% ipython --no-banner

In [1]: import numpy as np

In [2]: np.set_printoptions(precision=2, suppress=True, linewidth=100)

In [3]: X = np.load("run18.npy")

In [4]: X
Out[4]: 
array([[-1, -8,  0, -3, -1],
       [ 4, -3,  5,  2,  4],
       [ 1, -6,  2, -1,  1]])

In [5]: # rows and columns are dependent

In [6]: Uu, sigma, Vh = np.linalg.svd(X)

In [7]: np.argmax(sigma[:-1] / (sigma[1:] + 1e-6)) + 1
Out[7]: np.int64(2)

In [8]: A2 = Uu[:, :2] @ np.diag(sigma[:2]) @ Vh[:2]

In [9]: np.linalg.matrix_rank(A2)
Out[9]: np.int64(2)

In [10]: A2.round(2) + 0
Out[10]: 
array([[-1., -8.,  0., -3., -1.],
       [ 4., -3.,  5.,  2.,  4.],
       [ 1., -6.,  2., -1.,  1.]])

In [11]: round(np.linalg.norm(X - A2) / np.linalg.norm(X), 2)
Out[11]: np.float64(0.0)

In [12]: round(float(np.abs(X - A2).max()), 2)
Out[12]: 0.0

In [13]: round(float(np.linalg.norm(X, 2) / np.linalg.norm(X)), 2)
Out[13]: 0.82

In [14]: np.argsort(-np.linalg.norm(X, axis=0).round(6), kind="stable")[:3]
Out[14]: array([1, 2, 0])

In [15]: np.linalg.cond(X) > 100
Out[15]: np.True_

In [16]: W0 = np.loadtxt("m.csv", delimiter=",")

In [17]: W0
Out[17]: 
array([[5., 1., 0.],
       [0., 5., 1.],
       [0., 0., 5.]])

In [18]: W0.mean(axis=0)
Out[18]: array([1.67, 2.  , 2.  ])

In [19]: np.count_nonzero(W0)
Out[19]: np.int64(5)

In [20]: np.trace(W0)
Out[20]: np.float64(15.0)

In [21]: np.sort(np.abs(np.linalg.eigvals(W0)))
Out[21]: array([5., 5., 5.])

In [22]: np.allclose(W0, W0.T)
Out[22]: False

In [23]: (W0 - W0.T) / 2
Out[23]: 
array([[ 0. ,  0.5,  0. ],
       [-0.5,  0. ,  0.5],
       [ 0. , -0.5,  0. ]])

In [24]: proj = np.triu(np.array([[0, -1, 9], [-9, 7, -4], [-1, 2, -6]]), 1) + np.eye(3)

In [25]: A2 = proj @ W0 @ np.linalg.inv(proj)

In [26]: np.trace(A2), np.trace(W0)
Out[26]: (np.float64(15.0), np.float64(15.0))

In [27]: A2
Out[27]: 
array([[5., 1., 3.],
       [0., 5., 1.],
       [0., 0., 5.]])

In [28]: np.poly(A2)
Out[28]: array([   1.,  -15.,   75., -125.])

In [29]: blk = np.stack([A2, -3 * A2, A2[::-1]])

In [30]: blk.sum(axis=0)
Out[30]: 
array([[-10.,  -2.,  -1.],
       [  0.,  -5.,  -1.],
       [  5.,   1.,  -7.]])

In [31]: (blk @ A2.T).shape
Out[31]: (3, 3, 3)

In [32]: blk.shape
Out[32]: (3, 3, 3)

In [33]: np.linalg.matrix_rank(blk)
Out[33]: array([3, 3, 3])

In [34]: np.linalg.matrix_rank(blk.reshape(3, -1))
Out[34]: np.int64(2)

In [35]: A2 = W0 / np.linalg.norm(W0, axis=1, keepdims=True)

In [36]: G = A2 @ A2.T

In [37]: np.linalg.norm(A2, axis=1)
Out[37]: array([1., 1., 1.])

In [38]: (np.abs(G) > 0.9).astype(int)
Out[38]: 
array([[1, 0, 0],
       [0, 1, 0],
       [0, 0, 1]])

In [39]: G[1]
Out[39]: array([0.19, 1.  , 0.2 ])

In [40]: round(np.degrees(np.arccos(np.clip(G[1, 2], -1, 1))), 2)
Out[40]: np.float64(78.69)

In [41]: arr = np.load("mat.npy")

In [42]: arr
Out[42]: 
array([[-5, -5, -3],
       [-1, -1,  1],
       [-1, -1,  1],
       [-6, -6, -4]])

In [43]: # rows 1 and 2 are equal

In [44]: vec = np.array([8, 4, -4])

In [45]: (arr * vec).sum(axis=1)
Out[45]: array([-48, -16, -16, -56])

In [46]: np.linalg.norm(arr @ vec) <= np.linalg.norm(arr, 2) * np.linalg.norm(vec) + 1e-9
Out[46]: np.True_

In [47]: vec @ arr
---------------------------------------------------------------------------
ValueError                                Traceback (most recent call last)
Cell In[47], line 1
----> 1 vec @ arr

ValueError: matmul: Input operand 1 has a mismatch in its core dimension 0, with gufunc signature (n?,k),(k,m?)->(n?,m?) (size 4 is different from 3)

In [48]: arr @ np.ones(3)
Out[48]: array([-13.,  -1.,  -1., -16.])

In [49]: (arr @ vec).argmax()
Out[49]: np.int64(1)

In [50]: arr * vec
Out[50]: 
array([[-40, -20,  12],
       [ -8,  -4,  -4],
       [ -8,  -4,  -4],
       [-48, -24,  16]])

In [51]: def softmax(z):
    ...:     e = np.exp(z - z.max(axis=-1, keepdims=True))
    ...:     return e / e.sum(axis=-1, keepdims=True)
    ...: 

In [52]: softmax(arr[2] + -3)
Out[52]: array([0.11, 0.11, 0.79])

In [53]: softmax(arr[2])
Out[53]: array([0.11, 0.11, 0.79])

In [54]: softmax(arr).sum(axis=1)
Out[54]: array([1., 1., 1., 1.])

In [55]: att = arr @ arr.T / np.sqrt(3)

In [56]: np.round(softmax(att + np.triu(np.full(att.shape, -np.inf), 1)), 2) + 0
Out[56]: 
array([[1.  , 0.  , 0.  , 0.  ],
       [0.91, 0.09, 0.  , 0.  ],
       [0.83, 0.08, 0.08, 0.  ],
       [0.  , 0.  , 0.  , 1.  ]])

In [57]: r = np.linalg.matrix_rank(arr)

In [58]: r
Out[58]: np.int64(2)

In [59]: N = np.linalg.svd(arr)[2][r:].T

In [60]: [int(np.linalg.matrix_rank(np.delete(arr, i, axis=0))) for i in range(4)]
Out[60]: [2, 2, 2, 2]

In [61]: np.round(N[:, 0] / N[np.abs(N[:, 0]).round(6).argmax(), 0], 2) + 0
Out[61]: array([ 1., -1.,  0.])

In [62]: np.round(N @ N.T, 2) + 0
Out[62]: 
array([[ 0.5, -0.5,  0. ],
       [-0.5,  0.5,  0. ],
       [ 0. ,  0. ,  0. ]])
